In [1]: import numpy as np

In [2]: np.set_printoptions(precision=2, suppress=True, linewidth=140, floatmode="fixed")

In [3]: A2 = np.array([[-2, 0, 4]])

In [4]: mat = np.block([[np.zeros((1, 1)), A2], [A2.T, np.zeros((3, 3))]])

In [5]: mat
Out[5]: 
array([[ 0.00, -2.00,  0.00,  4.00],
       [-2.00,  0.00,  0.00,  0.00],
       [ 0.00,  0.00,  0.00,  0.00],
       [ 4.00,  0.00,  0.00,  0.00]])

In [6]: # rows and columns are dependent

In [7]: A2 = np.array([[-2, -3, 4], [-2, -2, 5]])

In [8]: W2 = np.kron(A2, mat)

In [9]: np.linalg.matrix_rank(W2)
Out[9]: np.int64(4)

In [10]: W2.shape
Out[10]: (8, 12)

In [11]: round(float(np.linalg.norm(W2, 2)), 2), np.round(np.linalg.norm(A2, 2) * np.linalg.norm(mat, 2), 2)
Out[11]: (34.95, np.float64(34.95))

In [12]: W2
Out[12]: 
array([[ -0.00,   4.00,  -0.00,  -8.00,  -0.00,   6.00,  -0.00, -12.00,   0.00,  -8.00,   0.00,  16.00],
       [  4.00,  -0.00,  -0.00,  -0.00,   6.00,  -0.00,  -0.00,  -0.00,  -8.00,   0.00,   0.00,   0.00],
       [ -0.00,  -0.00,  -0.00,  -0.00,  -0.00,  -0.00,  -0.00,  -0.00,   0.00,   0.00,   0.00,   0.00],
       [ -8.00,  -0.00,  -0.00,  -0.00, -12.00,  -0.00,  -0.00,  -0.00,  16.00,   0.00,   0.00,   0.00],
       [ -0.00,   4.00,  -0.00,  -8.00,  -0.00,   4.00,  -0.00,  -8.00,   0.00, -10.00,   0.00,  20.00],
       [  4.00,  -0.00,  -0.00,  -0.00,   4.00,  -0.00,  -0.00,  -0.00, -10.00,   0.00,   0.00,   0.00],
       [ -0.00,  -0.00,  -0.00,  -0.00,  -0.00,  -0.00,  -0.00,  -0.00,   0.00,   0.00,   0.00,   0.00],
       [ -8.00,  -0.00,  -0.00,  -0.00,  -8.00,  -0.00,  -0.00,  -0.00,  20.00,   0.00,   0.00,   0.00]])
